In [1]: import numpy as np

In [2]: np.set_printoptions(precision=2, suppress=True, linewidth=140)

In [3]: F = np.array([[0.0, 0.0, 0.0, 0.0],
   ...:     [0.0, 0.0, 0.0, 1.0],
   ...:     [0.0, 0.0, 0.0, 0.0],
   ...:     [0.0, 1.0, 0.0, 0.0]])

In [4]: print(np.round(np.linalg.eigvalsh(F).min(), 2))
-1.0

In [5]: print([round(float(np.linalg.det(F[:i, :i])), 2) + 0 for i in range(1, 5)])
[0.0, 0.0, 0.0, 0.0]

In [6]: print([round(float(x), 2) for x in np.linalg.svd(F, compute_uv=False)[:3]])
[1.0, 1.0, 0.0]

In [7]: rk = np.linalg.matrix_rank(F)

In [8]: print(rk)
2

In [9]: N = np.linalg.svd(F)[2][rk:].T

In [10]: print(np.allclose(F @ N, 0))
True

In [11]: print(N @ N.T)
[[1. 0. 0. 0.]
 [0. 0. 0. 0.]
 [0. 0. 1. 0.]
 [0. 0. 0. 0.]]

In [12]: print(np.linalg.matrix_rank(F.T @ F), np.linalg.matrix_rank(F @ F.T))
2 2

In [13]: print(round(float(np.abs(np.linalg.eigvals(F)).max()), 2))
1.0

In [14]: assert F == F.T
Traceback (most recent call last):
  Cell In[14], line 1
    assert F == F.T
ValueError: The truth value of an array with more than one element is ambiguous. Use a.any() or a.all()


In [15]: print((F - F.T) / 2)
[[0. 0. 0. 0.]
 [0. 0. 0. 0.]
 [0. 0. 0. 0.]
 [0. 0. 0. 0.]]

In [16]: F.inv()
Traceback (most recent call last):
  Cell In[16], line 1
    F.inv()
AttributeError: 'numpy.ndarray' object has no attribute 'inv'


In [17]: np.linalg.determinant(F)
Traceback (most recent call last):
  Cell In[17], line 1
    np.linalg.determinant(F)
AttributeError: module 'numpy.linalg' has no attribute 'determinant'


In [18]: print(np.sort(np.abs(np.linalg.eigvals(F))))
[0. 0. 1. 1.]

In [19]: print((F + F.T) / 2)
[[0. 0. 0. 0.]
 [0. 0. 0. 1.]
 [0. 0. 0. 0.]
 [0. 1. 0. 0.]]

In [20]: print(F @ F)
[[0. 0. 0. 0.]
 [0. 1. 0. 0.]
 [0. 0. 0. 0.]
 [0. 0. 0. 1.]]

In [21]: K = np.load("test1.npy")

In [22]: print(K)
[[-3.53 -1.25  1.33 -0.48]
 [-0.5  -1.17 -1.12  3.62]
 [-1.01 -0.43 -3.59 -1.39]
 [-1.51  3.59 -0.33  0.84]]

In [23]: print(round(np.linalg.det(K[::-1]), 2))
-256.0

In [24]: print(round(np.linalg.det(K.T), 2))
-256.0

In [25]: print(np.kron(np.eye(2, dtype=int), K))
[[-3.53 -1.25  1.33 -0.48 -0.   -0.    0.   -0.  ]
 [-0.5  -1.17 -1.12  3.62 -0.   -0.   -0.    0.  ]
 [-1.01 -0.43 -3.59 -1.39 -0.   -0.   -0.   -0.  ]
 [-1.51  3.59 -0.33  0.84 -0.    0.   -0.    0.  ]
 [-0.   -0.    0.   -0.   -3.53 -1.25  1.33 -0.48]
 [-0.   -0.   -0.    0.   -0.5  -1.17 -1.12  3.62]
 [-0.   -0.   -0.   -0.   -1.01 -0.43 -3.59 -1.39]
 [-0.    0.   -0.    0.   -1.51  3.59 -0.33  0.84]]

In [26]: print(np.round(np.linalg.eigvals(K).sum().real, 2))
-7.44

In [27]: print(round(float(np.linalg.det(2 * K)), 2), np.round(np.linalg.det(K), 2))
-4096.0 -256.0

In [28]: print(np.linalg.eigvals(K))
[ 4.  +0.j   -3.72+1.47j -3.72-1.47j -4.  +0.j  ]

In [29]: Y = np.array([[-7, 2, -8], [2, 6, 3]])

In [30]: cent = np.kron(Y, K)

In [31]: print(np.linalg.matrix_rank(cent))
8

In [32]: print(cent.shape)
(8, 12)

In [33]: Y = np.array([[0, 1, 0], [-2, -1, -2], [-1, 0, -2]])

In [34]: W0 = np.tril(Y)

In [35]: print(W0)
[[ 0  0  0]
 [-2 -1  0]
 [-1  0 -2]]

In [36]: print(np.abs(np.diag(np.linalg.qr(W0)[1])) > 1e-9)
[ True  True False]

In [37]: left, sv, Vh = np.linalg.svd(W0)

In [38]: evecs = Vh[:(sv > 1e-8).sum()]

In [39]: rng = np.random.default_rng(1)

In [40]: x = W0[2] + 2 * W0[0] + rng.integers(2) * np.eye(3)[0]

In [41]: print(x)
[-1.  0. -2.]

In [42]: print(np.allclose(evecs.T @ evecs @ x, x))
True

In [43]: print(np.diag(evecs.T @ evecs))
[0.81 0.24 0.95]

In [44]: data = np.loadtxt("layer5.csv", delimiter=",")

In [45]: print(data)
[[ 0.08 -2.55 -1.67 -3.69]
 [ 0.09  0.04 -0.36  0.01]
 [ 0.16  2.9   3.18  6.32]]

In [46]: print(round(np.linalg.norm(data, "nuc"), 2))
10.06

In [47]: print(np.linalg.norm(data, axis=1).argmax())
2

In [48]: print(np.linalg.norm(data, axis=1))
[4.79 0.37 7.65]

In [49]: print(round(data[0] @ data[2], 2))
-36.01

In [50]: print(np.round(np.linalg.norm(data) ** 2 / np.linalg.norm(data, 2) ** 2, 2))
1.01

In [51]: W = np.array([[-2, -1, -2, -2], [1, 2, -2, -1], [-1, -2, -2, 0], [1, 0, 0, 2]])

In [52]: beta = np.array([-5, 8, 6, -1])

In [53]: H = np.maximum(data @ W + beta, 0)

In [54]: print(H)
[[ 0.    6.16 14.28  0.  ]
 [ 0.    8.71  6.46  0.  ]
 [ 0.72  7.28  0.    8.42]]

In [55]: print((H > 0).mean(axis=0))
[0.33 1.   0.67 0.33]

In [56]: print(np.linalg.matrix_rank(H))
3

In [57]: cent = np.array([[-1, -3, 2], [1, -1, -2], [-1, -3, 1], [-1, 3, 3]])

In [58]: print((H @ cent).round(6).argmax(axis=1))
[2 0 1]

In [59]: f, v = data[1], data[0]

In [60]: print(round(f @ v, 2))
0.47

In [61]: print(round(f @ f, 2))
0.14

In [62]: p = (f @ v) / (f @ f) * f

In [63]: print(np.round(np.outer(f, v), 2) + 0)
[[ 0.01 -0.23 -0.15 -0.33]
 [ 0.   -0.1  -0.07 -0.15]
 [-0.03  0.92  0.6   1.33]
 [ 0.   -0.03 -0.02 -0.04]]

In [64]: print((v - p) @ f)
0.0

In [65]: print(np.linalg.matrix_rank(np.outer(f, v)))
1

In [66]: print(np.round(np.linalg.norm(data, 2) / np.linalg.norm(data), 2))
1.0

In [67]: print(np.linalg.cond(data) > 100)
False

In [68]: print([round(float(x), 2) for x in np.linalg.svd(data, compute_uv=False)[:3]])
[8.99, 0.75, 0.32]

In [69]: z = rng.integers(0, 2, 3)

In [70]: J = np.array([[-2, 2, -1], [2, 1, 0], [1, -3, 1]]) * (z[:, None] == z)

In [71]: print(J)
[[-2  2 -1]
 [ 2  1  0]
 [ 1 -3  1]]

In [72]: Y = J[0, 0] * J[1:] - np.outer(J[1:, 0], J[0])

In [73]: print(Y)
[[ 0 -6  2]
 [ 0  4 -1]]

In [74]: print(J[:, 0] / J[0, 0])
[ 1.  -1.  -0.5]

In [75]: print(np.linalg.norm(Y, axis=1).argmax())
0

In [76]: print(np.round(np.linalg.norm(Y) ** 2 / np.linalg.norm(Y, 2) ** 2, 2))
1.0

In [77]: print(round(float(np.linalg.norm(Y, 1)), 2), round(float(np.linalg.norm(Y, np.inf)), 2))
10.0 8.0

In [78]: Q, evecs = np.linalg.qr(J[:, :1])[0], np.linalg.qr(J[:, 1:])[0]

In [79]: sv = np.linalg.svd(Q.T @ evecs, compute_uv=False)

In [80]: print(sv)
[0.98]

In [81]: print((sv > 0.9).sum())
1

In [82]: print(round(float(np.linalg.norm(Q @ Q.T - evecs @ evecs.T, 2)), 2))
1.0

In [83]: x = np.array([1, 1, 3])

In [84]: y = J @ x

In [85]: beta, lr = np.zeros(3), 1 / np.linalg.norm(J, 2) ** 2

In [86]: for i in range(12):
    ...:     beta -= lr * J.T @ (J @ beta - y)
    ...:     if i % 2 == 0: print(i, round(np.linalg.norm(J @ beta - y), 2))
    ...: 
0 2.27
2 1.11
4 0.58
6 0.37
8 0.3
10 0.28

In [87]: print(np.round(np.linalg.cond(J), 2))
46.39

In [88]: print(beta)
[1.46 0.16 0.21]
